% python3 -q
>>> import numpy as np
>>> np.set_printoptions(precision=3, suppress=True, linewidth=140)
>>> arr = np.load("run1.npy")
>>> arr
array([[  1.443,  -2.414,  -3.769,  -5.118,   0.06 ,  -3.877],
       [  1.533,   0.645,  -2.   ,  -5.433,  -1.705,  -2.671],
       [  4.456, -10.243,  -4.38 ,   5.302,   3.28 ,   0.345],
       [  2.12 ,   0.469,  -3.274,  -4.333,   2.309,  -3.189],
       [  1.531,   0.296,  -1.561,  -6.622,  -0.788,  -3.791],
       [  5.215,  -8.968,  -5.131,   1.633,   2.094,  -0.382],
       [  1.581,  -0.437,  -1.789,  -7.085,  -1.426,  -3.262],
       [  1.918,  -9.299,  -4.183,   1.34 ,   4.857,  -0.691],
       [  2.841,  -8.889,  -2.784,   3.179,   3.938,  -0.146],
       [  2.423, -10.49 ,  -4.592,   4.431,   3.118,  -2.443],
       [  1.862,  -1.226,  -1.244,  -4.267,  -0.955,  -2.421],
       [  3.038,  -8.688,  -4.597,   2.652,   3.092,  -1.701],
       [  3.01 , -10.688,  -5.13 ,   2.704,   3.415,  -0.992],
       [  1.403,  -0.117,  -0.336,  -3.957,  -3.   ,  -2.233],
       [  3.678,  -9.586,  -3.581,   1.722,   1.614,  -0.101],
       [  2.969, -10.697,  -3.884,   2.632,   2.718,  -3.231],
       [  3.828,  -9.407,  -4.605,   1.284,   4.037,  -0.491],
       [  1.61 ,   0.637,  -2.478,  -4.23 ,  -2.788,  -4.37 ],
       [  2.853,  -9.657,  -4.323,   3.608,   3.132,  -0.784],
       [  0.541,  -0.982,  -1.812,  -3.641,  -2.002,  -3.152],
       [  2.299,   0.675,  -0.515,  -6.18 ,  -2.141,  -2.567],
       [  2.324, -11.247,  -3.57 ,   2.304,   3.064,  -2.536],
       [  0.714,  -1.911,  -0.774,  -3.934,  -2.256,  -3.341],
       [  1.882,  -9.915,  -3.864,   4.072,   4.913,  -0.69 ],
       [  3.54 ,  -0.949,  -2.176,  -5.408,  -2.262,  -2.853],
       [  1.05 ,   1.296,  -1.109,  -4.987,  -2.755,  -2.691],
       [  1.306,  -0.95 ,  -1.093,  -4.559,  -2.302,  -2.214],
       [  0.974,  -0.739,   0.102,  -4.662,  -2.112,  -3.062],
       [  3.053,  -1.86 ,  -2.001,  -4.236,  -3.619,  -3.053],
       [  2.391,   0.346,  -1.729,  -4.058,  -2.78 ,  -1.654],
       [  3.203,  -0.285,  -0.426,  -5.83 ,  -1.882,  -5.297],
       [  2.339, -10.187,  -3.206,   3.987,   5.201,  -1.636],
       [  1.225,  -9.171,  -4.376,   2.226,   1.203,  -2.5  ],
       [  1.853,  -0.189,  -0.977,  -5.017,  -2.597,  -4.108],
       [  5.015, -10.351,  -2.034,   3.584,   6.022,  -2.548],
       [  0.983,  -1.15 ,  -0.041,  -6.287,  -2.146,  -3.668],
       [  0.293,  -0.781,  -1.421,  -6.918,  -1.378,  -3.431]])
>>> Xs = arr - arr.mean(axis=0)
>>> vecs = np.linalg.svd(Xs)[2][:2]
>>> M2 = Xs - Xs @ vecs.T @ vecs
>>> np.diag(vecs.T @ vecs)
array([0.016, 0.471, 0.043, 0.487, 0.916, 0.067])
>>> np.round(np.cov(Xs @ vecs.T, rowvar=False), 3) + 0
array([[49.813,  0.   ],
       [ 0.   ,  1.493]])
>>> np.linalg.norm(M2, axis=1).round(6).argmax()
np.int64(34)
>>> (Xs @ vecs.T).std(axis=0)
array([6.962, 1.205])
>>> P = arr @ np.linalg.solve(arr.T @ arr, arr.T)
>>> round(float(np.trace(P)), 3)
6.0
>>> np.round(np.linalg.eigvalsh(P), 3) + 0
array([0., 0., 0., 0., 0., 0., 0., 0., 0., 0., 0., 0., 0., 0., 0., 0., 0., 0., 0., 0., 0., 0., 0., 0., 0., 0., 0., 0., 0., 0., 0., 1., 1.,
       1., 1., 1., 1.])
>>> np.linalg.matrix_rank(np.eye(37) - P)
np.int64(31)
>>> P @ arr[:, 1]
array([ -2.414,   0.645, -10.243,   0.469,   0.296,  -8.968,  -0.437,  -9.299,  -8.889, -10.49 ,  -1.226,  -8.688, -10.688,  -0.117,
        -9.586, -10.697,  -9.407,   0.637,  -9.657,  -0.982,   0.675, -11.247,  -1.911,  -9.915,  -0.949,   1.296,  -0.95 ,  -0.739,
        -1.86 ,   0.346,  -0.285, -10.187,  -9.171,  -0.189, -10.351,  -1.15 ,  -0.781])
>>> np.allclose(P @ P, P)
True
>>> W0 = np.load("block18.npy")
>>> W0
array([[-1, -2,  0,  1,  3],
       [ 1, -2,  3,  2,  3],
       [ 0,  1, -2,  3,  1],
       [ 2, -2, -2, -1, -1],
       [ 0, -1, -2, -2,  3]])
>>> W0.sum(axis=0)
array([ 2, -6, -3,  3,  9])
>>> W0.sum(axis=1)
array([ 1,  7,  3, -4, -2])
>>> round(float(np.linalg.norm(W0)), 3)
9.434
>>> W0 - W0[0]
array([[ 0,  0,  0,  0,  0],
       [ 2,  0,  3,  1,  0],
       [ 1,  3, -2,  2, -2],
       [ 3,  0, -2, -2, -4],
       [ 1,  1, -2, -3,  0]])
>>> np.diff(W0, axis=0)
array([[ 2,  0,  3,  1,  0],
       [-1,  3, -5,  1, -2],
       [ 2, -3,  0, -4, -2],
       [-2,  1,  0, -1,  4]])
>>> np.linalg.svd(W0, compute_uv=False)
array([6.249, 4.843, 3.947, 3.033, 1.311])
>>> vec = np.array([3, 2, 2, 0, 3, 2])
>>> y = arr @ vec
>>> np.round(np.linalg.solve(arr.T @ arr, arr.T @ y), 3) + 0
array([3., 2., 2., 0., 3., 2.])
>>> np.round(np.linalg.lstsq(arr, y)[0], 3) + 0
array([3., 2., 2., 0., 3., 2.])
>>> rng = np.random.default_rng(82)
>>> y = y + 0.05 * rng.normal(size=37)
>>> y
array([-15.525,  -8.517,  -5.293,   1.25 ,  -7.913,  -7.073, -10.596,  -8.042,  -3.258, -18.417,  -7.072, -11.659, -14.253, -10.237,
       -10.603, -18.604,  -5.403, -15.951, -11.615, -16.309,  -4.419, -18.593, -16.684,  -8.552,  -8.088, -10.057, -11.604, -10.826,
       -15.536,  -7.132,  -8.071,  -7.422, -24.767, -12.777,   3.205, -13.212, -14.499])
>>> b, *_ = np.linalg.lstsq(arr, y)
>>> b.round()
array([3., 2., 2., 0., 3., 2.])
>>> t = np.radians(30)
>>> r_ = np.eye(5)
>>> r_[4, 4] = r_[3, 3] = np.cos(t)
>>> r_[4, 3], r_[3, 4] = -np.sin(t), np.sin(t)
>>> r_
array([[ 1.   ,  0.   ,  0.   ,  0.   ,  0.   ],
       [ 0.   ,  1.   ,  0.   ,  0.   ,  0.   ],
       [ 0.   ,  0.   ,  1.   ,  0.   ,  0.   ],
       [ 0.   ,  0.   ,  0.   ,  0.866,  0.5  ],
       [ 0.   ,  0.   ,  0.   , -0.5  ,  0.866]])
>>> M2 = W0 @ r_.T
>>> np.allclose(W0 @ W0.T, M2 @ M2.T)
True
>>> np.allclose(np.linalg.norm(W0, axis=1), np.linalg.norm(M2, axis=1))
True
>>> np.linalg.svd(W0, compute_uv=False), np.linalg.svd(M2, compute_uv=False)
(array([6.249, 4.843, 3.947, 3.033, 1.311]), array([6.249, 4.843, 3.947, 3.033, 1.311]))
>>> np.abs(M2 - W0).max(axis=0)
array([0.   , 0.   , 0.   , 1.768, 1.634])
>>> np.einsum("ij,ji->", W0, W0)
np.int64(-1)
>>> np.einsum("ii->", W0)
np.int64(-3)
>>> np.linalg.eigvals(W0)
array([ 3.042+0.j   ,  0.144+3.774j,  0.144-3.774j, -3.165+0.962j, -3.165-0.962j])
>>> round(float(np.linalg.det(W0[::-1])), 3)
475.0
>>> np.round(np.linalg.det(2 * W0), 3), round(float(np.linalg.det(W0)), 3)
(np.float64(15200.0), 475.0)
>>> M2 = np.array([[-4, -8, -4, 6, 2, 9, 8, 0, -7, -8],
...     [-3, 0, 2, 1, -2, -6, 1, 8, -9, -9]])
>>> J = np.block([[np.zeros((2, 2)), M2], [M2.T, np.zeros((10, 10))]])
>>> J
array([[ 0.,  0., -4., -8., -4.,  6.,  2.,  9.,  8.,  0., -7., -8.],
       [ 0.,  0., -3.,  0.,  2.,  1., -2., -6.,  1.,  8., -9., -9.],
       [-4., -3.,  0.,  0.,  0.,  0.,  0.,  0.,  0.,  0.,  0.,  0.],
       [-8.,  0.,  0.,  0.,  0.,  0.,  0.,  0.,  0.,  0.,  0.,  0.],
       [-4.,  2.,  0.,  0.,  0.,  0.,  0.,  0.,  0.,  0.,  0.,  0.],
       [ 6.,  1.,  0.,  0.,  0.,  0.,  0.,  0.,  0.,  0.,  0.,  0.],
       [ 2., -2.,  0.,  0.,  0.,  0.,  0.,  0.,  0.,  0.,  0.,  0.],
       [ 9., -6.,  0.,  0.,  0.,  0.,  0.,  0.,  0.,  0.,  0.,  0.],
       [ 8.,  1.,  0.,  0.,  0.,  0.,  0.,  0.,  0.,  0.,  0.,  0.],
       [ 0.,  8.,  0.,  0.,  0.,  0.,  0.,  0.,  0.,  0.,  0.,  0.],
       [-7., -9.,  0.,  0.,  0.,  0.,  0.,  0.,  0.,  0.,  0.,  0.],
       [-8., -9.,  0.,  0.,  0.,  0.,  0.,  0.,  0.,  0.,  0.,  0.]])
>>> # equal to its transpose
>>> u, v = J[10], J[6]
>>> u @ u
np.float64(130.0)
>>> u @ v
np.float64(4.0)
>>> p = (u @ v) / (u @ u) * u
>>> (v - p) @ u
np.float64(0.0)
>>> v - p
array([ 2.215, -1.723,  0.   ,  0.   ,  0.   ,  0.   ,  0.   ,  0.   ,  0.   ,  0.   ,  0.   ,  0.   ])
>>> round(np.linalg.norm(u + v) ** 2 + np.linalg.norm(u - v) ** 2, 3)
np.float64(276.0)
>>> np.linalg.matrix_rank(np.outer(u, v))
np.int64(1)
>>> lab = rng.permutation(12)
>>> lab
array([ 8,  2,  3,  4,  7,  1,  9,  6, 10, 11,  0,  5])
>>> M2 = J[lab][:, lab]
>>> np.allclose(M2, J)
False
>>> np.trace(M2)
np.float64(0.0)
>>> np.round(np.sort(np.abs(np.linalg.eigvals(M2))), 3) + 0
array([ 0.   ,  0.   ,  0.   ,  0.   ,  0.   ,  0.   ,  0.   ,  0.   , 15.065, 15.065, 21.167, 21.167])
>>> round(np.linalg.det(M2), 3), round(np.linalg.det(J[lab]), 3)
(np.float64(0.0), np.float64(0.0))
>>> (W0 - W0.T) / 2
array([[ 0. , -1.5,  0. , -0.5,  1.5],
       [ 1.5,  0. ,  1. ,  2. ,  2. ],
       [ 0. , -1. ,  0. ,  2.5,  1.5],
       [ 0.5, -2. , -2.5,  0. ,  0.5],
       [-1.5, -2. , -1.5, -0.5,  0. ]])
>>> np.sort(np.abs(np.linalg.eigvals(W0)))
array([3.042, 3.308, 3.308, 3.777, 3.777])
>>> np.linalg.matrix_power(W0, 2)
array([[  1,   1, -14, -12,  -1],
       [  1,  -2, -22,  -2,   7],
       [  7, -11,  -1,  -9,   1],
       [ -6,   1,   2,  -5,  -4],
       [ -5,   1,  -1, -12,   6]])
>>> np.trace(W0)
np.int64(-3)
>>> np.allclose(W0 @ W0.T, W0.T @ W0)
False
>>> np.allclose(W0, W0.T)
False
>>> mat = np.load("test18.npy")
>>> mat
array([[-2.93 ,  0.442, -2.348, -0.935,  1.009,  3.453, -0.819,  0.385, -0.794,  2.404],
       [-0.944,  2.311, -0.401, -1.77 ,  0.305,  0.387,  0.9  , -1.38 , -0.31 , -2.325],
       [ 0.43 ,  1.579, -1.547, -5.653, -2.153, -0.635, -0.212,  0.101, -1.186,  0.208],
       [-4.406, -1.769,  0.326, -1.156,  0.182, -4.253, -0.172, -0.878, -1.783, -0.223],
       [ 0.155,  3.609,  1.55 ,  0.568,  1.334,  1.888,  4.021,  1.835,  0.957,  3.217],
       [-2.769,  0.428, -1.96 ,  3.658, -2.193, -0.285,  1.773,  1.263,  3.484, -0.33 ],
       [-0.465, -0.622, -0.369, -2.085,  2.817,  0.188,  1.728, -0.663, -0.356, -3.504],
       [-1.255,  2.228, -1.898,  1.246, -3.46 , -2.05 ,  1.668, -4.445, -2.184,  0.827],
       [-0.738,  3.205,  1.66 ,  1.379,  0.636,  0.178, -2.616,  1.718,  0.287, -2.523],
       [ 0.482, -0.381, -2.758,  0.638,  1.498, -2.792,  2.513,  3.013, -3.855, -1.417],
       [ 0.7  ,  1.531, -1.162, -0.095,  1.892, -1.682, -0.501, -2.3  ,  2.949,  5.29 ]])
>>> def softmax(z):
...     e = np.exp(z - z.max(axis=-1, keepdims=True))
...     return e / e.sum(axis=-1, keepdims=True)
... 
>>> softmax(mat[3] + -1)
array([0.002, 0.032, 0.26 , 0.059, 0.225, 0.003, 0.158, 0.078, 0.032, 0.15 ])
>>> softmax(mat[3])
array([0.002, 0.032, 0.26 , 0.059, 0.225, 0.003, 0.158, 0.078, 0.032, 0.15 ])
>>> np.round(softmax(10 * mat[3]), 3) + 0
array([0.   , 0.   , 0.801, 0.   , 0.19 , 0.   , 0.006, 0.   , 0.   , 0.003])
>>> S = mat @ mat.T / np.sqrt(10)
>>> softmax(S)[3] @ mat
array([-4.406, -1.769,  0.326, -1.156,  0.182, -4.253, -0.172, -0.878, -1.783, -0.223])
>>> np.round(softmax(S + np.triu(np.full(S.shape, -np.inf), 1)), 3) + 0
array([[1.   , 0.   , 0.   , 0.   , 0.   , 0.   , 0.   , 0.   , 0.   , 0.   , 0.   ],
       [0.005, 0.995, 0.   , 0.   , 0.   , 0.   , 0.   , 0.   , 0.   , 0.   , 0.   ],
       [0.   , 0.   , 1.   , 0.   , 0.   , 0.   , 0.   , 0.   , 0.   , 0.   , 0.   ],
       [0.   , 0.   , 0.   , 1.   , 0.   , 0.   , 0.   , 0.   , 0.   , 0.   , 0.   ],
       [0.   , 0.   , 0.   , 0.   , 1.   , 0.   , 0.   , 0.   , 0.   , 0.   , 0.   ],
       [0.   , 0.   , 0.   , 0.   , 0.   , 1.   , 0.   , 0.   , 0.   , 0.   , 0.   ],
       [0.   , 0.01 , 0.   , 0.001, 0.   , 0.   , 0.988, 0.   , 0.   , 0.   , 0.   ],
       [0.   , 0.   , 0.   , 0.   , 0.   , 0.   , 0.   , 1.   , 0.   , 0.   , 0.   ],
       [0.   , 0.   , 0.   , 0.   , 0.   , 0.   , 0.   , 0.   , 1.   , 0.   , 0.   ],
       [0.   , 0.   , 0.   , 0.   , 0.   , 0.   , 0.   , 0.   , 0.   , 1.   , 0.   ],
       [0.   , 0.   , 0.   , 0.   , 0.   , 0.   , 0.   , 0.   , 0.   , 0.   , 1.   ]])
